In [1]: import numpy as np

In [2]: np.set_printoptions(precision=2, suppress=True, linewidth=200, sign=" ")

In [3]: feats = np.array([[-3, 3, -3, 3, -3, 3],
   ...:     [0, -1, 0, -1, 0, -1],
   ...:     [-3, 0, -3, 0, -3, 0],
   ...:     [-3, 3, -3, 3, -3, 3],
   ...:     [0, -1, 0, -1, 0, -1],
   ...:     [-3, 0, -3, 0, -3, 0]])

In [4]: print(np.linalg.norm(feats, axis=1))
[ 7.35  1.73  5.2   7.35  1.73  5.2 ]

In [5]: print(round(float(np.linalg.norm(feats[0] - feats[5])), 2))
5.2

In [6]: rng = np.random.default_rng(2)

In [7]: labels = rng.permutation(6)

In [8]: print(labels)
[ 3  5  2  4  0  1]

In [9]: out = feats[labels][:, labels]

In [10]: print(np.diag(out))
[ 3  0 -3  0 -3 -1]

In [11]: print(np.round(np.linalg.det(out), 2), np.round(np.linalg.det(feats[labels]), 2))
0.0 0.0

In [12]: U, sv, vt = np.linalg.svd(feats)

In [13]: V = vt[:(sv > 1e-8).sum()]

In [14]: x0 = feats[2] + -3 * feats[4] + rng.integers(2) * np.eye(6)[5]

In [15]: print(x0)
[-3.  3. -3.  3. -3.  3.]

In [16]: print(np.round(np.linalg.norm(x0 - V.T @ V @ x0), 2))
0.0

In [17]: K = np.load("mat.npy")

In [18]: print(K)
[[ 1.  0.  0.  0.  0.  0.  0.  0.  0.  0.  0.  0.  0.  0.  0.]
 [ 0.  1.  0.  0.  0.  0.  0.  0.  0.  0.  0.  0.  0.  0.  0.]
 [ 0.  0. -1.  0.  0.  0.  0.  0.  0.  0.  0.  0.  0.  0.  0.]
 [ 0.  0.  0.  1.  0.  0.  0.  0.  0.  0.  0.  0.  0.  0.  0.]
 [ 0.  0.  0.  0.  1.  0.  0.  0.  0.  0.  0.  0.  0.  0.  0.]
 [ 0.  0.  0.  0.  0. -1.  0.  0.  0.  0.  0.  0.  0.  0.  0.]
 [ 0.  0.  0.  0.  0.  0.  1.  0.  0.  0.  0.  0.  0.  0.  0.]
 [ 0.  0.  0.  0.  0.  0.  0.  1.  0.  0.  0.  0.  0.  0.  0.]
 [ 0.  0.  0.  0.  0.  0.  0.  0.  1.  0.  0.  0.  0.  0.  0.]
 [ 0.  0.  0.  0.  0.  0.  0.  0.  0.  1.  0.  0.  0.  0.  0.]
 [ 0.  0.  0.  0.  0.  0.  0.  0.  0.  0.  1.  0.  0.  0.  0.]
 [ 0.  0.  0.  0.  0.  0.  0.  0.  0.  0.  0.  1.  0.  0.  0.]
 [ 0.  0.  0.  0.  0.  0.  0.  0.  0.  0.  0.  0.  1.  0.  0.]
 [ 0.  0.  0.  0.  0.  0.  0.  0.  0.  0.  0.  0.  0.  1.  0.]
 [ 0.  0.  0.  0.  0.  0.  0.  0.  0.  0.  0.  0.  0.  0.  1.]]

In [19]: # columns are unit length and at right angles

In [20]: print(np.flatnonzero(np.linalg.matrix_power((K != 0) + (K.T != 0) + np.eye(15), 15)[12]))
[ 12]

In [21]: out = K[0, 0] * K[1:] - np.outer(K[1:, 0], K[0])

In [22]: print(out)
[[ 0.  1.  0.  0.  0.  0.  0.  0.  0.  0.  0.  0.  0.  0.  0.]
 [ 0.  0. -1.  0.  0.  0.  0.  0.  0.  0.  0.  0.  0.  0.  0.]
 [ 0.  0.  0.  1.  0.  0.  0.  0.  0.  0.  0.  0.  0.  0.  0.]
 [ 0.  0.  0.  0.  1.  0.  0.  0.  0.  0.  0.  0.  0.  0.  0.]
 [ 0.  0.  0.  0.  0. -1.  0.  0.  0.  0.  0.  0.  0.  0.  0.]
 [ 0.  0.  0.  0.  0.  0.  1.  0.  0.  0.  0.  0.  0.  0.  0.]
 [ 0.  0.  0.  0.  0.  0.  0.  1.  0.  0.  0.  0.  0.  0.  0.]
 [ 0.  0.  0.  0.  0.  0.  0.  0.  1.  0.  0.  0.  0.  0.  0.]
 [ 0.  0.  0.  0.  0.  0.  0.  0.  0.  1.  0.  0.  0.  0.  0.]
 [ 0.  0.  0.  0.  0.  0.  0.  0.  0.  0.  1.  0.  0.  0.  0.]
 [ 0.  0.  0.  0.  0.  0.  0.  0.  0.  0.  0.  1.  0.  0.  0.]
 [ 0.  0.  0.  0.  0.  0.  0.  0.  0.  0.  0.  0.  1.  0.  0.]
 [ 0.  0.  0.  0.  0.  0.  0.  0.  0.  0.  0.  0.  0.  1.  0.]
 [ 0.  0.  0.  0.  0.  0.  0.  0.  0.  0.  0.  0.  0.  0.  1.]]

In [23]: print(np.flatnonzero(~out.round(6).any(axis=1)))
[]

In [24]: J = np.maximum(np.array([[1, 0, 2],
    ...:     [1, 1, 2],
    ...:     [0, 2, 1],
    ...:     [0, 1, 1],
    ...:     [1, 2, 1],
    ...:     [1, 1, 1],
    ...:     [1, 0, 2],
    ...:     [2, 2, 0],
    ...:     [2, 0, 2],
    ...:     [2, 2, 0],
    ...:     [0, 2, 1],
    ...:     [1, 2, 1]]) @ np.array([[0, -2, 5, 0, -5, 5, -2, -5, 2, -1, 3, 5, -5, 0],
    ...:     [-5, 5, 5, -3, 0, 5, -5, 5, 2, 1, 1, 5, -2, -4],
    ...:     [5, 4, 4, 1, -2, 5, 0, 3, -2, -5, -1, 3, -3, 0]]) + np.array([1, 0, 2, 5, 1, 1, 4, 5, 4, 0, 2, 4, 2, 2]), 0)

In [25]: print(J)
[[ 11   6  15   7   0  16   2   6   2   0   3  15   0   2]
 [  6  11  20   4   0  21   0  11   4   0   4  20   0   0]
 [  0  14  16   0   0  16   0  18   6   0   3  17   0   0]
 [  1   9  11   3   0  11   0  13   4   0   2  12   0   0]
 [  0  12  21   0   0  21   0  13   8   0   6  22   0   0]
 [  1   7  16   3   0  16   0   8   6   0   5  17   0   0]
 [ 11   6  15   7   0  16   2   6   2   0   3  15   0   2]
 [  0   6  22   0   0  21   0   5  12   0  10  24   0   0]
 [ 11   4  20   7   0  21   0   1   4   0   6  20   0   2]
 [  0   6  22   0   0  21   0   5  12   0  10  24   0   0]
 [  0  14  16   0   0  16   0  18   6   0   3  17   0   0]
 [  0  12  21   0   0  21   0  13   8   0   6  22   0   0]]

In [26]: # row 6 repeats row 0

In [27]: print(np.allclose(J[:-1].T @ np.linalg.lstsq(J[:-1].T, J[-1])[0], J[-1]))
True

In [28]: U, sv, vt = np.linalg.svd(J)

In [29]: print(np.argmax(sv[:-1] / (sv[1:] + 1e-6)) + 1)
7

In [30]: print(sv.round(2) + 0)
[ 124.31   25.77   20.01    3.84    2.72    1.23    0.79    0.      0.      0.      0.      0.  ]

In [31]: out = U[:, :7] @ np.diag(sv[:7]) @ vt[:7]

In [32]: print(np.linalg.matrix_rank(J, rtol=0.05))
3

In [33]: print(np.linalg.matrix_rank(out))
7

In [34]: print(round(np.linalg.norm(J - out) / np.linalg.norm(J), 2))
0.0

In [35]: U, sv = np.linalg.svd(J)
Traceback (most recent call last):
  Cell In[35], line 1
    U, sv = np.linalg.svd(J)
ValueError: too many values to unpack (expected 2)


In [36]: U, sv, vt = np.linalg.svd(J, full_matrices=False)

In [37]: print(np.round(U.T @ U, 2) + 0)
[[ 1.  0.  0.  0.  0.  0.  0.  0.  0.  0.  0.  0.]
 [ 0.  1.  0.  0.  0.  0.  0.  0.  0.  0.  0.  0.]
 [ 0.  0.  1.  0.  0.  0.  0.  0.  0.  0.  0.  0.]
 [ 0.  0.  0.  1.  0.  0.  0.  0.  0.  0.  0.  0.]
 [ 0.  0.  0.  0.  1.  0.  0.  0.  0.  0.  0.  0.]
 [ 0.  0.  0.  0.  0.  1.  0.  0.  0.  0.  0.  0.]
 [ 0.  0.  0.  0.  0.  0.  1.  0.  0.  0.  0.  0.]
 [ 0.  0.  0.  0.  0.  0.  0.  1.  0.  0.  0.  0.]
 [ 0.  0.  0.  0.  0.  0.  0.  0.  1.  0.  0.  0.]
 [ 0.  0.  0.  0.  0.  0.  0.  0.  0.  1.  0.  0.]
 [ 0.  0.  0.  0.  0.  0.  0.  0.  0.  0.  1.  0.]
 [ 0.  0.  0.  0.  0.  0.  0.  0.  0.  0.  0.  1.]]

In [38]: print(np.allclose(U * sv @ vt, J))
True

In [39]: print((sv > 1e-8).sum())
7

In [40]: m1 = np.load("dump.npy")

In [41]: print(m1)
[[   1   -4   16  -64]
 [   1   -3    9  -27]
 [   1   -2    4   -8]
 [   1   -1    1   -1]
 [   1    0    0    0]
 [   1    1    1    1]
 [   1    2    4    8]
 [   1    3    9   27]
 [   1    4   16   64]
 [   1    5   25  125]
 [   1    6   36  216]
 [   1    7   49  343]
 [   1    8   64  512]
 [   1    9   81  729]
 [   1   10  100 1000]
 [   1   11  121 1331]]

In [42]: # column 3 dominates

In [43]: u, r1 = m1[10], m1[8]

In [44]: print(u @ u)
47989

In [45]: pr = (u @ r1) / (u @ u) * u

In [46]: print(round(np.linalg.norm(u + r1) ** 2 + np.linalg.norm(u - r1) ** 2, 2))
104716.0

In [47]: print(r1 - pr)
[ 0.7   2.2   5.18 -0.93]

In [48]: print(np.round((r1 - pr) @ u, 2))
0.0

In [49]: print(np.linalg.matrix_rank(np.outer(u, r1)))
1

In [50]: out = np.array([[2, 0, 3], [2, -3, 3], [-3, 3, -3], [3, 1, 1]])

In [51]: print(m1 @ out)
[[-246   -4 -121]
 [-112    9  -60]
 [ -38   10  -23]
 [  -6    5   -4]
 [   2    0    3]
 [   4    1    4]
 [  18   14    5]
 [  62   45   12]
 [ 154  100   31]
 [ 312  185   68]
 [ 554  306  129]
 [ 898  469  220]
 [1362  680  347]
 [1964  945  516]
 [2722 1270  733]
 [3654 1661 1004]]

In [52]: print(np.vstack([m1, out.T]).shape)
(19, 4)

In [53]: print(np.einsum("ik,kj->ij", m1, out))
[[-246   -4 -121]
 [-112    9  -60]
 [ -38   10  -23]
 [  -6    5   -4]
 [   2    0    3]
 [   4    1    4]
 [  18   14    5]
 [  62   45   12]
 [ 154  100   31]
 [ 312  185   68]
 [ 554  306  129]
 [ 898  469  220]
 [1362  680  347]
 [1964  945  516]
 [2722 1270  733]
 [3654 1661 1004]]

In [54]: print(np.linalg.matrix_rank(np.vstack([m1, out.T])))
4
